>>> import numpy as np
>>> from numpy import linalg as LA
>>> np.set_printoptions(precision=2, suppress=True, linewidth=140, sign=" ")
>>> J = np.load("out14.npy")
>>> J
array([[ 0.,  0.,  0.,  2.,  2., -1.],
       [ 0.,  0.,  0.,  2., -2.,  1.],
       [ 0.,  0.,  0.,  1.,  0.,  2.],
       [ 2.,  2.,  1.,  0.,  0.,  0.],
       [ 2., -2.,  0.,  0.,  0.,  0.],
       [-1.,  1.,  2.,  0.,  0.,  0.]])
>>> Y = np.array([[-8, 5], [-4, -3], [-2, -2], [2, 3], [-1, 7], [4, 1]])
>>> Y.T @ J.T
array([[ -2.,  10.,  10., -26.,  -8.,   0.],
       [ 19.,  -7.,   5.,   2.,  16., -12.]])
>>> np.vstack([J, Y.T]).shape
(8, 6)
>>> LA.matrix_rank(J @ Y)
np.int64(2)
>>> LA.matrix_rank(np.vstack([J, Y.T]))
np.int64(6)
>>> J @ Y
array([[ -2.,  19.],
       [ 10.,  -7.],
       [ 10.,   5.],
       [-26.,   2.],
       [ -8.,  16.],
       [  0., -12.]])
>>> [round(float(LA.det(J[:i, :i])), 2) + 0 for i in range(1, 7)]
[0.0, 0.0, 0.0, 0.0, 0.0, -256.0]
>>> np.all(LA.eigvalsh(J) > 0)
np.False_
>>> round(LA.eigvalsh(J).min(), 2)
np.float64(-3.43)
>>> vals, vecs = LA.eigh(J)
>>> x = np.array([-3, 6, 1, 9, -4, -2])
>>> np.round(vecs * np.abs(vals) @ vecs.T, 2) + 0
array([[ 2.99, -0.17,  0.03,  0.  ,  0.  ,  0.  ],
       [-0.17,  2.88,  0.81,  0.  ,  0.  ,  0.  ],
       [ 0.03,  0.81,  2.09,  0.  ,  0.  ,  0.  ],
       [ 0.  ,  0.  ,  0.  ,  2.97,  0.06,  0.39],
       [ 0.  ,  0.  ,  0.  ,  0.06,  2.71, -0.81],
       [ 0.  ,  0.  ,  0.  ,  0.39, -0.81,  2.28]])
>>> np.round(LA.eigvalsh(J[1:, 1:]), 2) + 0
array([-3.39, -1.59,  0.  ,  1.59,  3.39])
>>> np.abs(J).sum(axis=1).max(), np.round(np.abs(vals).max(), 2)
(np.float64(5.0), np.float64(3.43))
>>> round(x @ J @ x / (x @ x), 2), np.round(vals[0], 2), round(vals[-1], 2)
(np.float64(1.54), np.float64(-3.43), np.float64(3.43))
>>> x @ J @ x
np.float64(226.0)
>>> f, r1 = J[3], J[0]
>>> f @ f
np.float64(9.0)
>>> p = (f @ r1) / (f @ f) * f
>>> (r1 - p) @ f
np.float64(0.0)
>>> r1 - p
array([ 0.,  0.,  0.,  2.,  2., -1.])
>>> feats = np.array([[0.0, 0.0, 0.0, 0.0, 0.0, 0.0],
...     [0.0, 0.0, -1.0, -1.0, -1.0, 0.0],
...     [0.0, -1.0, 0.0, -1.0, -1.0, 0.0],
...     [0.0, -1.0, -1.0, 0.0, -1.0, 0.0],
...     [0.0, -1.0, -1.0, -1.0, 0.0, 0.0],
...     [0.0, 0.0, 0.0, 0.0, 0.0, 0.0]])
>>> # columns 0 and 5 are equal
>>> round(LA.norm(feats[5] - feats[2]), 2)
np.float64(1.73)
>>> np.round(LA.norm(feats[5], 1), 2), round(float(LA.norm(feats[5], np.inf)), 2)
(np.float64(0.0), 0.0)
>>> round(LA.norm(feats, 1), 2), np.round(LA.norm(feats, np.inf), 2)
(np.float64(3.0), np.float64(3.0))
>>> LA.norm(feats, axis=1)
array([ 0.  ,  1.73,  1.73,  1.73,  1.73,  0.  ])
>>> print(round(LA.norm(feats, "nuc"), 2))
6.0
>>> print(round(float(np.trace(LA.pinv(feats) @ feats)), 2))
4.0
>>> print(np.allclose(feats[:-1].T @ LA.lstsq(feats[:-1].T, feats[-1])[0], feats[-1]))
True
>>> LA.lstsq(feats[:-1].T, feats[-1])[2]
np.int32(4)
>>> vals, vecs = LA.eigh(feats)
>>> print(LA.svd(feats, compute_uv=False))
[ 3.  1.  1.  1.  0.  0.]
>>> np.round(vecs.T @ vecs, 2) + 0
array([[ 1.,  0.,  0.,  0.,  0.,  0.],
       [ 0.,  1.,  0.,  0.,  0.,  0.],
       [ 0.,  0.,  1.,  0.,  0.,  0.],
       [ 0.,  0.,  0.,  1.,  0.,  0.],
       [ 0.,  0.,  0.,  0.,  1.,  0.],
       [ 0.,  0.,  0.,  0.,  0.,  1.]])
>>> round(float(vals.sum()), 2), np.trace(feats)
(-0.0, np.float64(0.0))
>>> np.unique(vals.round(6) + 0, return_counts=True)[1]
array([ 1,  2,  3])
>>> [round(float(x), 2) for x in LA.svd(feats, compute_uv=False)[:3]]
[3.0, 1.0, 1.0]
>>> def softmax(z):
...     e = np.exp(z - z.max(axis=-1, keepdims=True))
...     return e / e.sum(axis=-1, keepdims=True)
... 
>>> softmax(feats[3])
array([ 0.24,  0.09,  0.09,  0.24,  0.09,  0.24])
>>> S = feats @ feats.T / np.sqrt(6)
>>> print(softmax(S + np.triu(np.full(S.shape, -np.inf), 1)))
[[ 1.    0.    0.    0.    0.    0.  ]
 [ 0.23  0.77  0.    0.    0.    0.  ]
 [ 0.15  0.34  0.51  0.    0.    0.  ]
 [ 0.11  0.25  0.25  0.38  0.    0.  ]
 [ 0.09  0.2   0.2   0.2   0.3   0.  ]
 [ 0.17  0.17  0.17  0.17  0.17  0.17]]
>>> softmax(S)
array([[ 0.17,  0.17,  0.17,  0.17,  0.17,  0.17],
       [ 0.08,  0.28,  0.19,  0.19,  0.19,  0.08],
       [ 0.08,  0.19,  0.28,  0.19,  0.19,  0.08],
       [ 0.08,  0.19,  0.19,  0.28,  0.19,  0.08],
       [ 0.08,  0.19,  0.19,  0.19,  0.28,  0.08],
       [ 0.17,  0.17,  0.17,  0.17,  0.17,  0.17]])
>>> softmax(S).round(6).argmax(axis=1)
array([ 0,  1,  2,  3,  4,  0])
>>> E = np.load("run16.npy")
>>> E
array([[ 1, -3,  1, -1,  3],
       [ 4, -3, -1, -2,  5],
       [ 7, -1,  2,  1,  6],
       [10, -1,  3,  2,  7],
       [ 9,  0,  4,  4,  9],
       [ 6,  0,  6,  2, 11],
       [ 4,  2,  3,  3,  8],
       [ 1,  0,  3,  1,  7],
       [ 4,  2,  4, -2, 10],
       [ 7,  2,  1,  1, 10],
       [ 9,  5,  0, -1, 10],
       [ 8,  3,  1, -2, 12],
       [11,  4,  1, -5,  9],
       [11,  1,  1, -4, 10],
       [ 9,  1,  3, -2, 13],
       [12,  0,  3, -1, 13],
       [10,  0,  5,  1, 14],
       [ 8, -1,  7, -2, 15],
       [ 8, -3,  6,  1, 15],
       [10, -5,  8, -1, 17],
       [13, -4, 11,  2, 15],
       [13, -4, 14,  1, 12],
       [12, -3, 11,  1,  9],
       [11,  0, 10,  3,  8],
       [10,  3, 11,  6,  7],
       [12,  4, 13,  7,  7],
       [10,  1, 11,  5,  6],
       [13, -2, 14,  3,  3],
       [14,  1, 14,  3,  0],
       [14, -2, 13,  0, -1],
       [14, -4, 10,  3,  1],
       [16, -6, 13,  2,  0]])
>>> x = np.array([1, 3, 2, -1, 1])
>>> y = E @ x
>>> print(y)
[-2  0 13 18 22 27 21 13 30 24 35 33 39 30 33 32 33 36 25 29 36 40 33 36 42 50 36 35 42 33 20 22]
>>> rng = np.random.default_rng(35)
>>> y = y + 0.3 * rng.normal(size=32)
>>> y
array([-2.34,  0.23, 13.35, 18.22, 22.43, 27.  , 20.57, 12.98, 30.14, 24.12, 34.82, 32.38, 39.63, 30.  , 33.14, 31.81, 32.75, 36.19, 25.29,
       28.72, 35.83, 39.79, 32.67, 35.75, 41.96, 49.48, 36.64, 34.57, 41.88, 33.53, 19.87, 22.01])
>>> beta, *_ = LA.lstsq(E, y)
>>> [round(float(LA.norm(LA.solve(E.T @ E + lam * np.eye(5), E.T @ y))), 2) for lam in (0, 1, 10, 100)]
[4.0, 3.97, 3.75, 2.79]
>>> print(beta)
[ 1.02  3.    1.98 -1.01  0.99]
>>> np.round(E.T @ (y - E @ beta), 2) + 0
array([ 0.,  0.,  0.,  0.,  0.])
>>> round(float(LA.norm(y - E @ beta)), 2)
1.75
>>> left, sv, VT = LA.svd(E, full_matrices=False)
>>> sv / sv[0]
array([ 1.  ,  0.4 ,  0.18,  0.18,  0.1 ])
>>> left.shape, sv.shape, VT.shape
((32, 5), (5,), (5, 5))
>>> print(np.round(left.T @ E @ VT.T, 2) + 0)
[[ 84.49   0.     0.     0.     0.  ]
 [  0.    33.82   0.     0.     0.  ]
 [  0.     0.    15.63   0.     0.  ]
 [  0.     0.     0.    15.43   0.  ]
 [  0.     0.     0.     0.     8.59]]
>>> round(float(np.sqrt((sv ** 2).sum())), 2), round(float(LA.norm(E)), 2)
(94.01, 94.01)
>>> np.round(VT @ VT.T, 2) + 0
array([[ 1.,  0.,  0.,  0.,  0.],
       [ 0.,  1.,  0.,  0.,  0.],
       [ 0.,  0.,  1.,  0.,  0.],
       [ 0.,  0.,  0.,  1.,  0.],
       [ 0.,  0.,  0.,  0.,  1.]])
>>> W2 = E[[21, 31]].astype(float)
>>> for _ in range(7):
...     z = LA.norm(E[:, None] - W2, axis=-1).argmin(axis=1)
...     W2 = np.array([E[z == j].mean(axis=0) for j in range(2)])
... 
>>> print(z)
[ 0  0  0  0  0  0  0  0  0  0  0  0  0  0  0  0  0  0  0  0  1  1  1  1  1  1  1  1  1  1  1  1]
>>> W2
array([[ 7.45,  0.15,  3.05, -0.35, 10.2 ],
       [12.67, -1.33, 12.08,  3.  ,  5.58]])
>>> print(W2[1] - W2[0])
[ 5.22 -1.48  9.03  3.35 -4.62]
>>> z = E[:, 1] > np.median(E[:, 1])
>>> f = E[z].mean(axis=0) - E[~z].mean(axis=0)
>>> np.argsort(-np.abs(f).round(6), kind="stable")
array([ 1,  2,  0,  3,  4])
>>> ((E - E.mean(axis=0)) @ f > 0).astype(int)
array([ 1,  1,  1,  1,  1,  1,  1,  1,  1,  1,  1,  1,  1,  1,  1,  1,  1,  0,  0,  0,  0,  0,  0,  0,  1,  1,  0,  0,  0,  0,  0,  0])
>>> f
array([-0.52,  4.52, -1.9 , -0.25,  0.05])
>>> D = LA.norm(E[:, None] - E[None], axis=-1)
>>> np.unravel_index(D.round(6).argmax(), D.shape)
(np.int64(11), np.int64(31))
>>> LA.matrix_rank(D ** 2)
np.int64(7)
>>> D.mean(axis=1).argmax()
np.int64(31)
>>> D[2].round(6).argsort(kind="stable")[:4]
array([ 2,  3,  9,  4])
>>> (D + 1e9 * np.eye(32)).round(6).argmin(axis=1)
array([  1,   0,   3,   4,   3,   4,   7,   6,   9,  11,  11,  14,  13,  12,  11,  14,  15,  18,  17,  18,  21,  20,  23,  26,  26,  24,
        24,  28,  27,  28,  31,  30])
>>> K = np.tril(np.array([[-1, -1, -1, 2, 1, -2, 1],
...     [-1, 0, 2, 2, 1, 1, 1],
...     [-2, -1, 1, 2, -2, 0, 1],
...     [1, 0, -1, -1, 2, -1, 1],
...     [-2, 0, 2, 1, 2, -2, 1],
...     [2, 0, 1, 1, 1, 0, 2],
...     [-1, -1, 2, -2, 0, 2, -2]]), -1) + np.eye(7, dtype=int)
>>> K
array([[ 1,  0,  0,  0,  0,  0,  0],
       [-1,  1,  0,  0,  0,  0,  0],
       [-2, -1,  1,  0,  0,  0,  0],
       [ 1,  0, -1,  1,  0,  0,  0],
       [-2,  0,  2,  1,  1,  0,  0],
       [ 2,  0,  1,  1,  1,  1,  0],
       [-1, -1,  2, -2,  0,  2,  1]])
>>> np.sort(LA.eigvals(K))
array([ 1.,  1.,  1.,  1.,  1.,  1.,  1.])
>>> LA.matrix_rank(K - K[0, 0] * np.eye(7))
np.int64(6)
>>> [int(LA.matrix_rank(LA.matrix_power(K, p))) for p in range(1, 8)]
[7, 7, 7, 7, 7, 7, 7]
>>> K @ K
array([[ 1,  0,  0,  0,  0,  0,  0],
       [-2,  1,  0,  0,  0,  0,  0],
       [-3, -2,  1,  0,  0,  0,  0],
       [ 4,  1, -2,  1,  0,  0,  0],
       [-7, -2,  3,  2,  1,  0,  0],
       [ 1, -1,  3,  3,  2,  1,  0],
       [-3, -4,  8, -2,  2,  4,  1]])
>>> z = rng.permutation(7)
>>> z
array([ 0,  3,  4,  6,  1,  2,  5])
>>> Y = K[z][:, z]
>>> print(np.allclose(Y, K))
False
>>> np.sort(np.abs(LA.eigvals(Y)))
array([ 1.,  1.,  1.,  1.,  1.,  1.,  1.])
>>> np.diag(Y)
array([ 1,  1,  1,  1,  1,  1,  1])
>>> W1 = np.array([[1, 1, 2, 1, 0],
...     [1, 2, 2, 1, 1],
...     [0, 2, 2, 2, 2],
...     [2, 0, 0, 0, 1],
...     [1, 0, 2, 1, 1],
...     [0, 0, 1, 1, 2],
...     [1, 0, 0, 2, 2]])
>>> beta = np.array([1, 1, 2, 1, 0])
>>> hid = np.maximum(K @ W1 + beta, 0)
>>> LA.matrix_rank(hid)
np.int64(5)
>>> print((hid > 0).mean(axis=0))
[ 0.71  0.71  0.86  0.71  0.71]
>>> W2 = np.array([[-2, -1], [1, 0], [1, 1], [-2, 1], [-2, 2]])
>>> hid @ W2
array([[ -2,   4],
       [ -2,   4],
       [ -2,   2],
       [ -6,  -2],
       [-17,  18],
       [-22,  24],
       [-22,  25]])
>>> (hid @ W2).round(6).argmax(axis=1)
array([ 1,  1,  1,  1,  1,  1,  1])
>>> Y = K / np.sqrt((K ** 2).mean(axis=1, keepdims=True))
>>> LA.norm(Y, axis=1)
array([ 2.65,  2.65,  2.65,  2.65,  2.65,  2.65,  2.65])
>>> LA.matrix_rank(K - K.mean(axis=1, keepdims=True))
np.int64(6)
>>> K - K.mean(axis=1, keepdims=True)
array([[ 0.86, -0.14, -0.14, -0.14, -0.14, -0.14, -0.14],
       [-1.  ,  1.  ,  0.  ,  0.  ,  0.  ,  0.  ,  0.  ],
       [-1.71, -0.71,  1.29,  0.29,  0.29,  0.29,  0.29],
       [ 0.86, -0.14, -1.14,  0.86, -0.14, -0.14, -0.14],
       [-2.29, -0.29,  1.71,  0.71,  0.71, -0.29, -0.29],
       [ 1.14, -0.86,  0.14,  0.14,  0.14,  0.14, -0.86],
       [-1.14, -1.14,  1.86, -2.14, -0.14,  1.86,  0.86]])
